$ python -q
>>> import numpy as np
>>> from numpy import linalg as LA
>>> np.set_printoptions(precision=1, suppress=True, linewidth=160, legacy="1.25")
>>> W0 = np.load("layer7.npy")
>>> W0
array([[ 0.,  3.,  3.,  0.],
       [ 0.,  3.,  3.,  0.],
       [ 2.,  2.,  1.,  0.],
       [ 0.,  0.,  0., -1.]])
>>> Uu, sigma, VT = LA.svd(W0)
>>> V = VT[:(sigma > 1e-8).sum()]
>>> rng = np.random.default_rng(585703)
>>> x = W0[3] + 3 * W0[1] + rng.integers(2) * np.eye(4)[0]
>>> print(x)
[ 1.  9.  9. -1.]
>>> np.diag(V.T @ V)
array([0.9, 0.6, 0.6, 1. ])
>>> print(np.allclose(V.T @ V @ x, x))
False
>>> np.round(LA.norm(x - V.T @ V @ x), 1)
0.3
>>> V.T @ V
array([[ 0.9,  0.2, -0.2,  0. ],
       [ 0.2,  0.6,  0.4,  0. ],
       [-0.2,  0.4,  0.6,  0. ],
       [ 0. ,  0. ,  0. ,  1. ]])
>>> LA.matrix_rank(np.vstack([W0, x]))
4
>>> t = np.radians(90)
>>> Rm = np.eye(4)
>>> Rm[1, 1] = Rm[0, 0] = np.cos(t)
>>> Rm[1, 0], Rm[0, 1] = -np.sin(t), np.sin(t)
>>> print(Rm.round(1) + 0)
[[ 0.  1.  0.  0.]
 [-1.  0.  0.  0.]
 [ 0.  0.  1.  0.]
 [ 0.  0.  0.  1.]]
>>> A2 = W0 @ Rm.T
>>> np.allclose(LA.norm(W0, axis=1), LA.norm(A2, axis=1))
True
>>> np.allclose(W0 @ W0.T, A2 @ A2.T)
True
>>> Uu, sigma, VT = LA.svd(W0, full_matrices=False)
>>> print(np.abs(Uu[:, 0]).round(6).argmax())
0
>>> np.round(VT @ VT.T, 1) + 0
array([[1., 0., 0., 0.],
       [0., 1., 0., 0.],
       [0., 0., 1., 0.],
       [0., 0., 0., 1.]])
>>> print(np.allclose(Uu * sigma @ VT, W0))
True
>>> np.cumsum(sigma ** 2) / np.sum(sigma ** 2)
array([0.9, 1. , 1. , 1. ])
>>> print(np.abs(VT[0]))
[0.1 0.7 0.7 0. ]
>>> np.round(np.sort(LA.eigvals(W0).real), 1) + 0
array([-1.6, -1. ,  0. ,  5.6])
>>> arr = np.loadtxt("data.csv", delimiter=",")
>>> print(arr)
[[-1. -2.  0. -2.  0.  0.  0.  0.]
 [-2. -1.  0. -2.  0.  0.  0.  0.]
 [ 0.  0. -1.  0.  0.  0.  0. -2.]
 [-2. -2.  0. -1.  0.  0.  0.  0.]
 [ 0.  0.  0.  0. -1. -2. -2.  0.]
 [ 0.  0.  0.  0. -2. -1. -2.  0.]
 [ 0.  0.  0.  0. -2. -2. -1.  0.]
 [ 0.  0. -2.  0.  0.  0.  0. -1.]]
>>> np.round(LA.det(arr), 1)
-75.0
>>> (arr != 0).astype(int)
array([[1, 1, 0, 1, 0, 0, 0, 0],
       [1, 1, 0, 1, 0, 0, 0, 0],
       [0, 0, 1, 0, 0, 0, 0, 1],
       [1, 1, 0, 1, 0, 0, 0, 0],
       [0, 0, 0, 0, 1, 1, 1, 0],
       [0, 0, 0, 0, 1, 1, 1, 0],
       [0, 0, 0, 0, 1, 1, 1, 0],
       [0, 0, 1, 0, 0, 0, 0, 1]])
>>> np.flatnonzero(LA.matrix_power((arr != 0) + (arr.T != 0) + np.eye(8), 8)[3])
array([0, 1, 3])
>>> np.sort(LA.eigvals(arr).real)
array([-5., -5., -3.,  1.,  1.,  1.,  1.,  1.])
>>> q, _ = LA.qr(np.array([[1.9, 0.4, 1.1, -0.3, -0.2, 0.5],
...     [-0.8, -0.9, 0.4, 0.3, 1.3, 0.8],
...     [0.3, 0.5, 0.6, 0.2, 0.7, 1.5],
...     [0.5, 0.8, -1.5, -0.2, 1.6, 0.7],
...     [-0.1, -1.2, -0.5, -0.7, -0.5, -0.8],
...     [-0.5, 1.4, -0.3, -0.6, -1.0, -0.5]]))
>>> w = np.array([0, 2, -2, 2, 1, 1])
>>> F = q @ np.diag(w) @ q.T
>>> print(F.round(1) + 0)
[[ 0.1  0.1 -0.4  0.4  0.6  0.2]
 [ 0.1  0.8 -0.2  0.6  0.4 -0.4]
 [-0.4 -0.2  0.7  0.8  0.2  0. ]
 [ 0.4  0.6  0.8 -0.7 -1.2  0.3]
 [ 0.6  0.4  0.2 -1.2  1.3  0.2]
 [ 0.2 -0.4  0.   0.3  0.2  1.8]]
>>> Uu, sigma, VT = LA.svd(F, full_matrices=False)
>>> np.round(Uu.T @ F @ VT.T, 1) + 0
array([[2., 0., 0., 0., 0., 0.],
       [0., 2., 0., 0., 0., 0.],
       [0., 0., 2., 0., 0., 0.],
       [0., 0., 0., 1., 0., 0.],
       [0., 0., 0., 0., 1., 0.],
       [0., 0., 0., 0., 0., 0.]])
>>> np.round(Uu.T @ Uu, 1) + 0
array([[1., 0., 0., 0., 0., 0.],
       [0., 1., 0., 0., 0., 0.],
       [0., 0., 1., 0., 0., 0.],
       [0., 0., 0., 1., 0., 0.],
       [0., 0., 0., 0., 1., 0.],
       [0., 0., 0., 0., 0., 1.]])
>>> print(np.round(sigma / sigma[0], 1) + 0)
[1.  1.  1.  0.5 0.5 0. ]
>>> round(np.sqrt((sigma ** 2).sum()), 1), round(LA.norm(F), 1)
(3.7, 3.7)
>>> sigma.round(1) + 0
array([2., 2., 2., 1., 1., 0.])
>>> z = rng.permutation(6)
>>> z
array([3, 4, 2, 0, 5, 1])
>>> A2 = F[z][:, z]
>>> round(np.trace(A2), 1)
4.0
>>> mat = np.load("arr.npy")
>>> mat
array([[ 0.9,  0. ,  0. ,  0. ,  0. ,  0. , -0.5,  0. ,  0. ],
       [ 0. ,  1. ,  0. ,  0. ,  0. ,  0. ,  0. ,  0. ,  0. ],
       [ 0. ,  0. ,  1. ,  0. ,  0. ,  0. ,  0. ,  0. ,  0. ],
       [ 0. ,  0. ,  0. ,  1. ,  0. ,  0. ,  0. ,  0. ,  0. ],
       [ 0. ,  0. ,  0. ,  0. ,  1. ,  0. ,  0. ,  0. ,  0. ],
       [ 0. ,  0. ,  0. ,  0. ,  0. ,  1. ,  0. ,  0. ,  0. ],
       [ 0.5,  0. ,  0. ,  0. ,  0. ,  0. ,  0.9,  0. ,  0. ],
       [ 0. ,  0. ,  0. ,  0. ,  0. ,  0. ,  0. ,  1. ,  0. ],
       [ 0. ,  0. ,  0. ,  0. ,  0. ,  0. ,  0. ,  0. ,  1. ]])
>>> f = np.array([5, 1, -2, 4, -3, -4, -2, -3, 3])
>>> A2 = mat + np.outer(f, np.eye(9)[7])
>>> A2
array([[ 0.9,  0. ,  0. ,  0. ,  0. ,  0. , -0.5,  5. ,  0. ],
       [ 0. ,  1. ,  0. ,  0. ,  0. ,  0. ,  0. ,  1. ,  0. ],
       [ 0. ,  0. ,  1. ,  0. ,  0. ,  0. ,  0. , -2. ,  0. ],
       [ 0. ,  0. ,  0. ,  1. ,  0. ,  0. ,  0. ,  4. ,  0. ],
       [ 0. ,  0. ,  0. ,  0. ,  1. ,  0. ,  0. , -3. ,  0. ],
       [ 0. ,  0. ,  0. ,  0. ,  0. ,  1. ,  0. , -4. ,  0. ],
       [ 0.5,  0. ,  0. ,  0. ,  0. ,  0. ,  0.9, -2. ,  0. ],
       [ 0. ,  0. ,  0. ,  0. ,  0. ,  0. ,  0. , -2. ,  0. ],
       [ 0. ,  0. ,  0. ,  0. ,  0. ,  0. ,  0. ,  3. ,  1. ]])
>>> LA.matrix_rank(A2 - mat)
1
>>> LA.svd(mat, compute_uv=False)
array([1., 1., 1., 1., 1., 1., 1., 1., 1.])
>>> np.round(mat @ mat.T, 1) + 0
array([[1., 0., 0., 0., 0., 0., 0., 0., 0.],
       [0., 1., 0., 0., 0., 0., 0., 0., 0.],
       [0., 0., 1., 0., 0., 0., 0., 0., 0.],
       [0., 0., 0., 1., 0., 0., 0., 0., 0.],
       [0., 0., 0., 0., 1., 0., 0., 0., 0.],
       [0., 0., 0., 0., 0., 1., 0., 0., 0.],
       [0., 0., 0., 0., 0., 0., 1., 0., 0.],
       [0., 0., 0., 0., 0., 0., 0., 1., 0.],
       [0., 0., 0., 0., 0., 0., 0., 0., 1.]])
>>> print(LA.norm(mat, axis=0))
[1. 1. 1. 1. 1. 1. 1. 1. 1.]
>>> q, V = LA.qr(mat[:, :5])[0], LA.qr(mat[:, 5:])[0]
>>> sigma = LA.svd(q.T @ V, compute_uv=False)
>>> sigma.round(1) + 0
array([0., 0., 0., 0.])
>>> feats = np.load("test2.npy")
>>> feats
array([[ 2.2, -6.7, -0.2,  4.7, -2. ,  2.2, -7. , -4.3,  7.1,  4.6],
       [ 0.2,  0.6, -0.3, -1. ,  0.4, -0.6,  0.7,  0.6, -0.8, -0.9],
       [-0.1,  0.2,  0.3, -0.4, -1.1,  0.3, -0.3,  0.4, -0.9,  0. ],
       [-0.2,  0.1, -0.1, -0.1,  0.4,  0.4,  0.2, -0.1,  0.4, -0.5],
       [ 0.8, -2.2, -0.5,  1.8, -0.7,  0.7, -2. , -1.6,  2.7,  1.8],
       [ 0.6, -1.9,  0.4,  0.9, -0.6,  0.4, -1.1, -1.3,  1.8,  0.9],
       [ 0.4, -1.9,  0. ,  0.9, -1. ,  0.4, -1.4, -0.9,  1.7,  0.8],
       [-0.9,  1.8,  0.4, -1.7,  0.4, -0.5,  2.2,  1.2, -2. , -1.4],
       [-0.9,  2.2,  0.1, -1.8,  0.9, -0.3,  2.4,  1.5, -2.2, -1.8],
       [-0.2,  2. , -0.2, -0.9,  0.5, -0.5,  1.6,  1.3, -1.8, -1.4],
       [-1.4,  2.4, -0.1, -1.5,  0.7, -0.3,  2.8,  1.6, -2.3, -1.6],
       [-2.2,  6. , -0.2, -4. ,  1.8, -1.7,  5.9,  4.2, -5.5, -4.1],
       [-0.6,  1.4,  0.4, -0.9,  0.4, -0.5,  1.1,  1.2, -1.7, -1.1],
       [ 0.5,  0.3, -0.4, -0.9,  0.4, -0.1,  0.7,  0.7, -0.9, -0.1],
       [-0.4,  1.2,  0.5, -0.5,  0.5, -1.2,  1.7,  1. , -1.5, -0.2],
       [ 1.1, -5.2,  0.2,  4.1, -1.6,  2.1, -5.2, -3.6,  5.4,  3.6],
       [-0.8,  2.7, -0.6, -2.1,  1. , -1.4,  2.5,  1.7, -2.6, -2.4],
       [ 1. , -2.1, -0.1,  1.5, -1. ,  0.4, -2.3, -1.6,  2.3,  1.7],
       [-0.6, -0.4, -0.1,  0.2, -0.4, -0.1, -0.3, -0.4,  0.3, -0.3],
       [ 3.2, -7.6,  0.3,  5.2, -2.7,  2.4, -8.5, -5.7,  7.8,  4.9],
       [ 0.4, -0.3,  0.2,  0.1, -0.5,  0. , -1. , -0.6,  1. ,  0.4],
       [ 1.1, -3.9,  0.4,  2.9, -1.5,  2.2, -4.6, -3.1,  3.8,  2.8],
       [-0.2,  1.1,  0.3, -0.9,  0.4, -0.2,  1.5,  1.2, -1.2, -0.9],
       [ 2.4, -6.7, -0.1,  4.2, -2. ,  2.5, -6.8, -4.2,  6.7,  4.1],
       [ 0. ,  0.4, -0.1, -0.4, -0.2,  0.1,  0.7,  1.1, -0.8, -0.6],
       [-0.6,  1.9,  0.1, -1.1,  0.8, -0.9,  1.9,  0.7, -2.2, -1.8],
       [ 2.3, -7.7, -0.2,  4.9, -2.3,  2.5, -7.2, -4.6,  7.5,  4.3],
       [ 0.6, -0.5, -0.3,  0.2, -0.5, -0.2,  0.2, -0.3,  0. ,  0.2],
       [ 0.3,  0.3, -0.1, -1.1,  0.8, -0.3,  0.7,  0. , -0.5, -0.9],
       [ 0.8, -3.1,  0.1,  2.4, -1.2,  1.2, -2.7, -2.1,  3.3,  2.2],
       [ 1.2, -3.9, -0.1,  2.9, -1.2,  1.4, -4.3, -2.8,  4.3,  2.7],
       [ 0.7, -1.8,  0. ,  1.1, -0.6,  0.4, -2.3, -1.3,  2.4,  1. ],
       [ 0.4, -1.3, -0.6,  0.9, -0.5,  0.5, -0.8, -0.1,  0.6,  0.9],
       [ 0.8, -3.7,  0.1,  2.3, -1. ,  1.4, -3.9, -2.7,  3.4,  2.7],
       [ 1.5, -3.9, -0.1,  2.8, -1.3,  1.1, -4.2, -2.7,  4.1,  2.8],
       [ 0.4, -2.6, -0.5,  1.6, -0.9,  0.1, -2.6, -1.5,  2.4,  2.4],
       [ 0.8, -3. ,  0.4,  1.9, -0.6,  1.1, -3. , -1.5,  2.9,  2.1],
       [ 0.5, -1.5, -0.3,  1.2, -0.3,  0.4, -1.4, -1.4,  1.6,  1.1],
       [ 1.1, -1.4,  0. ,  1.2, -0.9,  0.3, -1.5, -1.2,  1.4,  0.8],
       [ 0.4, -0.4,  0.1,  0.4, -0.4,  0.7, -0.2,  0.3,  0.3,  0.6],
       [ 1.3, -2.2,  0.1,  1.4, -0.8,  0.3, -2.5, -2. ,  2.7,  1.1],
       [-1.9,  5.2,  0.2, -3.5,  1.9, -2.1,  4.8,  3.7, -5.5, -4.2],
       [ 1. , -3.1, -0.4,  1.7, -1.4,  1.1, -2.7, -2.3,  2.7,  1.9],
       [-0.4,  2. ,  0. , -1. ,  0.9, -0.4,  1.9,  1.2, -2. , -1.3],
       [ 0. , -0.8,  0. ,  1.4, -0.3,  0.2, -0.9, -0.6,  0.9,  0.7],
       [ 0.1, -2. ,  0.5,  1. , -1. ,  0.8, -1.9, -0.6,  1.6,  0.8]])
>>> d = LA.norm(feats[:, None] - feats[None], axis=-1)
>>> d.mean(axis=1).argmax()
11
>>> LA.norm(feats - feats.mean(axis=0), axis=1)
array([12.6,  4.2,  3.1,  2.6,  3. ,  1.4,  1.3,  6.7,  7.3,  6.1,  7.6, 15. ,  5.5,  3.9,  5.3,  9.3,  8.4,  2.7,  2. , 15. ,  1.1,  7. ,  5.1, 12. ,  3.9,
        6.6, 13.5,  2. ,  3.9,  4.6,  6.7,  2.2,  1.1,  5.7,  6.5,  3.4,  4. ,  1.3,  1.3,  1.7,  3.1, 13.9,  4.1,  6.4,  0.9,  1.7])
>>> LA.norm(feats, axis=1)
array([14.8,  2.1,  1.6,  0.9,  5.2,  3.5,  3.5,  4.4,  5.1,  3.9,  5.4, 12.7,  3.2,  1.8,  3.2, 11.6,  6.1,  5. ,  1.1, 17.3,  1.8,  9.2,  2.9, 14.3,  1.8,
        4.3, 15.7,  1.1,  1.9,  6.8,  9. ,  4.4,  2.3,  8. ,  8.8,  5.6,  6.2,  3.5,  3.4,  1.3,  5.3, 11.6,  6.3,  4.1,  2.3,  3.8])
>>> np.flatnonzero(d[7] < d.mean() / 2)
array([ 1,  7,  8,  9, 10, 12, 13, 14, 16, 22, 24, 25, 28, 43])
>>> np.unravel_index(d.round(6).argmax(), d.shape)
(11, 19)
>>> print((d + 1e9 * np.eye(46)).round(6).argmin(axis=1))
[23 28 24 18 17  6  5  8 10 43  8 41 22  1 22 21  8  4  3 26 44 30 12  0 13 43  0 39  1 42 34 17 44 34 30 17 29 38 37 27 17 11 29  9 32  6]
>>> print(d.shape)
(46, 46)
>>> x = np.array([1, 2, 1, 1, 2, 0, 0, 1, 2, 0])
>>> rhs = feats @ x
>>> np.round(LA.solve(feats.T @ feats, feats.T @ rhs), 1) + 0
array([1., 2., 1., 1., 2., 0., 0., 1., 2., 0.])
>>> print(rhs)
[-0.8 -0.1 -3.4  1.3  0.1 -0.8 -2.  -0.6  0.7  1.4  0.2  2.4  0.3 -0.5  1.  -1.   0.4 -0.8 -1.9 -2.   0.5 -1.9  1.  -1.7 -0.6  0.1 -2.6 -1.8  0.3 -0.8 -0.4
  0.5 -1.8 -2.1 -0.7 -2.2  0.2 -0.4 -0.7  0.2  0.2  1.7 -3.6  1.6  0.4 -1.8]
>>> rhs = rhs + 0.3 * rng.normal(size=46)
>>> rhs.round(1) + 0
array([-1.2, -0.3, -3.4,  1.1,  0.2, -0.8, -2. , -0.6,  1.1,  1.6,  0.3,  2.1,  0.5, -0.1,  1. , -1.2,  0.8,  0. , -1.5, -2.5,  0.3, -1.8,  1.6, -1.6, -0.6,
        0.1, -2.6, -2.1,  0.7, -1. , -0.7,  0.7, -2. , -2.1, -0.9, -2.1,  0.5, -0.9, -0.3, -0.3,  0.9,  1.2, -3.6,  1.2,  0.6, -1.9])
>>> coef, *_ = LA.lstsq(feats, rhs)
>>> coef.round(1) + 0
array([ 1. ,  1.9,  1.1,  0.8,  1.9, -0.1,  0.1,  0.9,  2.1,  0. ])
>>> [round(float(LA.norm(LA.solve(feats.T @ feats + lam * np.eye(10), feats.T @ rhs))), 2) for lam in (0, 1, 10, 100)]
[3.93, 2.93, 0.99, 0.19]
>>> print(np.round(LA.norm(rhs - feats @ coef), 1))
2.0
>>> coef.round()
array([ 1.,  2.,  1.,  1.,  2., -0.,  0.,  1.,  2., -0.])
